In [1]: import numpy as np

In [2]: import numpy.linalg as la

In [3]: np.set_printoptions(precision=2, suppress=True, linewidth=160, floatmode="fixed")

In [4]: arr = np.load("arr.npy")

In [5]: print(arr)
[[  2  -1  -5]
 [  6  -2  -2]
 [  7  -2  -5]
 [  3  -4  -3]
 [  5  -2   0]
 [  1  -5   3]
 [  1  -3   5]
 [ -1  -7   9]
 [  2  -7   5]
 [  1  -9   8]
 [  1 -12   3]
 [  1 -15   0]]

In [6]: A2 = arr[0, 0] * arr[1:] - np.outer(arr[1:, 0], arr[0])

In [7]: A2
Out[7]: 
array([[  0,   2,  26],
       [  0,   3,  25],
       [  0,  -5,   9],
       [  0,   1,  25],
       [  0,  -9,  11],
       [  0,  -5,  15],
       [  0, -15,  13],
       [  0, -12,  20],
       [  0, -17,  21],
       [  0, -23,  11],
       [  0, -29,   5]])

In [8]: la.matrix_rank(A2), la.matrix_rank(arr)
Out[8]: (np.int64(2), np.int64(3))

In [9]: np.flatnonzero(~A2.round(6).any(axis=1))
Out[9]: array([], dtype=int64)

In [10]: Xc = arr - arr.mean(axis=0)

In [11]: evecs = la.svd(Xc)[2][:2]

In [12]: A2 = Xc - Xc @ evecs.T @ evecs

In [13]: np.diag(evecs.T @ evecs)
Out[13]: array([0.12, 0.97, 0.91])

In [14]: A2.std(axis=0)
Out[14]: array([1.30, 0.23, 0.41])

In [15]: (Xc @ evecs.T).std(axis=0)
Out[15]: array([5.58, 3.28])

In [16]: round(la.norm(A2) / la.norm(Xc), 2)
Out[16]: np.float64(0.21)

In [17]: x0 = np.array([1, -4, 4])

In [18]: target = arr @ x0

In [19]: coef, lr = np.zeros(3), 1 / la.norm(arr, 2) ** 2

In [20]: for i in range(3):
    ...:     coef -= lr * arr.T @ (arr @ coef - target)
    ...:     if i % 1 == 0: print(i, round(la.norm(arr @ coef - target), 2))
    ...: 
0 18.06
1 13.68
2 10.88

In [21]: coef
Out[21]: array([ 0.36, -4.48,  3.13])

In [22]: print(round(la.cond(arr), 2))
3.38

In [23]: gram = np.cov(arr, rowvar=False)

In [24]: gram
Out[24]: 
array([[ 5.72,  5.98, -8.14],
       [ 5.98, 19.48, -9.23],
       [-8.14, -9.23, 22.64]])

In [25]: np.argwhere(np.triu(np.abs(np.corrcoef(arr.T)) > 0.8, 1))
Out[25]: array([], shape=(0, 2), dtype=int64)

In [26]: la.eigvalsh(gram)[::-1]
Out[26]: array([34.01, 11.74,  2.09])

In [27]: Xc = (arr - arr.mean(axis=0)) / arr.std(axis=0)

In [28]: np.argwhere(np.abs(Xc) > 2)
Out[28]: 
array([[ 2,  0],
       [11,  1]])

In [29]: coef = la.lstsq(np.delete(Xc, 1, axis=1), Xc[:, 1])[0]

In [30]: coef
Out[30]: array([ 0.52, -0.07])

In [31]: M = np.array([[-1.1, 1.6, 0.9],
    ...:     [-0.1, -2.6, -0.6],
    ...:     [-0.3, 0.8, -0.9],
    ...:     [1.1, 1.3, -0.3],
    ...:     [0.3, -0.8, 1.0],
    ...:     [-0.9, 0.0, -0.4]])

In [32]: M[:, 0] *= 10

In [33]: M
Out[33]: 
array([[-11.00,   1.60,   0.90],
       [ -1.00,  -2.60,  -0.60],
       [ -3.00,   0.80,  -0.90],
       [ 11.00,   1.30,  -0.30],
       [  3.00,  -0.80,   1.00],
       [ -9.00,   0.00,  -0.40]])

In [34]: A2 = np.c_[M[:, :2] @ np.array([[1, 2], [-1, -2]]), np.array([1, 0, 2, 2, 0, 1])]

In [35]: A2
Out[35]: 
array([[-12.60, -25.20,   1.00],
       [  1.60,   3.20,   0.00],
       [ -3.80,  -7.60,   2.00],
       [  9.70,  19.40,   2.00],
       [  3.80,   7.60,   0.00],
       [ -9.00, -18.00,   1.00]])

In [36]: la.matrix_rank(A2)
Out[36]: np.int64(2)

In [37]: proj = M @ la.solve(M.T @ M, M.T)

In [38]: la.matrix_rank(np.eye(6) - proj)
Out[38]: np.int64(3)

In [39]: np.round((np.eye(6) - proj) @ M, 2) + 0
Out[39]: 
array([[0.00, 0.00, 0.00],
       [0.00, 0.00, 0.00],
       [0.00, 0.00, 0.00],
       [0.00, 0.00, 0.00],
       [0.00, 0.00, 0.00],
       [0.00, 0.00, 0.00]])

In [40]: print(proj @ M[:, 2])
[ 0.90 -0.60 -0.90 -0.30  1.00 -0.40]
